$ python -q
>>> import numpy as np
>>> import numpy.linalg as la
>>> np.set_printoptions(precision=1, suppress=True, linewidth=140)
>>> Q, _ = la.qr(np.array([[0.2, -0.3, -0.4], [0.8, 0.5, 0.5], [0.6, 0.8, 2.0]]))
>>> evecs, _ = la.qr(np.array([[-0.6, 0.9, -0.3, 0.6],
...     [1.3, -0.4, -0.3, 0.8],
...     [-1.0, 0.4, 0.7, -1.3],
...     [0.7, -1.2, -0.6, -0.4]]))
>>> sv = 3 * 0.5 ** np.arange(3)
>>> m1 = Q[:, :3] * sv @ evecs[:3]
>>> m1
array([[ 0.8, -0.1, -0.9,  0.7],
       [ 1.2,  0.9, -1.6, -1. ],
       [-0.3,  1.3, -1.2, -0.8]])
>>> blk = np.stack([m1, -2 * m1, m1[::-1]])
>>> np.einsum("bij,cij->bc", blk, blk)
array([[ 11.8, -23.6,   6.3],
       [-23.6,  47.2, -12.5],
       [  6.3, -12.5,  11.8]])
>>> la.matrix_rank(blk)
array([3, 3, 3])
>>> blk.sum(axis=0)
array([[-1. ,  1.5, -0.3, -1.5],
       [ 0. ,  0. ,  0. ,  0. ],
       [ 1. , -1.5,  0.3,  1.5]])
>>> u, v = m1[0], m1[1]
>>> round(float(u @ v), 1)
1.6
>>> p = (u @ v) / (u @ u) * u
>>> la.matrix_rank(np.outer(u, v))
np.int64(1)
>>> round(float(la.norm(u + v) ** 2 + la.norm(u - v) ** 2), 1)
15.6
>>> p
array([ 0.6, -0.1, -0.8,  0.6])
>>> np.outer(u, v)
array([[ 0.9,  0.7, -1.2, -0.8],
       [-0.1, -0.1,  0.2,  0.1],
       [-1.1, -0.8,  1.5,  1. ],
       [ 0.8,  0.6, -1.1, -0.7]])
>>> sv = 20 * 0.2 ** np.arange(3)
>>> rng = np.random.default_rng(233880)
>>> E = rng.normal(size=(26, 3)) * rng.permutation(sv)
>>> E
array([[ -2.5,   1.4,  -0.4],
       [-11.1,  -1.9,  -0.5],
       [ 34.8,  -4.4,  -0.9],
       [ 10.6,  -0.9,   0.2],
       [-43.6,  -1.8,  -0.6],
       [ 13.5,  -3. ,  -0.4],
       [ -8.5,   1.9,   0.7],
       [ 10.3,   1.8,  -0.1],
       [ 18.7,   1.9,  -0.1],
       [ -6.6,   0.5,  -1.4],
       [-14.5,   3.7,  -1.4],
       [ 18.4,  -0.9,   0.3],
       [ 10. ,   1.1,  -0.3],
       [ 27.8,  -8.1,  -0.8],
       [-10.5,  -6.8,  -1.1],
       [ 15.7,  -4. ,   1.1],
       [ -2.4,   2. ,  -0.8],
       [-20.1,   1.2,   0.1],
       [-24.7,  -2.7,  -0.3],
       [ 38.2,   0.9,   0.5],
       [-44.9,   5. ,  -0.6],
       [ -3.7,   5.3,   0.6],
       [  4.1,  -5.3,   0.2],
       [  4.6,  -1.8,   0.5],
       [ 11. ,   2.8,   0.7],
       [ 14.7,   2.9,   0.2]])
>>> x0 = np.array([1, 1, 1])
>>> y = E @ x0
>>> np.round(la.pinv(E) @ E, 1) + 0
array([[1., 0., 0.],
       [0., 1., 0.],
       [0., 0., 1.]])
>>> la.lstsq(E, y)[0]
array([1., 1., 1.])
>>> y = y + 0.1 * rng.normal(size=26)
>>> y
array([ -1.4, -13.4,  29.7,   9.9, -45.9,  10.1,  -6.1,  12.2,  20.4,  -7.3, -12. ,  17.7,  10.9,  19.1, -18.3,  12.7,  -1.1, -18.7, -27.7,
        39.6, -40.3,   2.3,  -1.3,   3.3,  14.4,  17.7])
>>> coef, *_ = la.lstsq(E, y)
>>> coef
array([1. , 1. , 0.9])
>>> np.round(E.T @ (y - E @ coef), 1) + 0
array([0., 0., 0.])
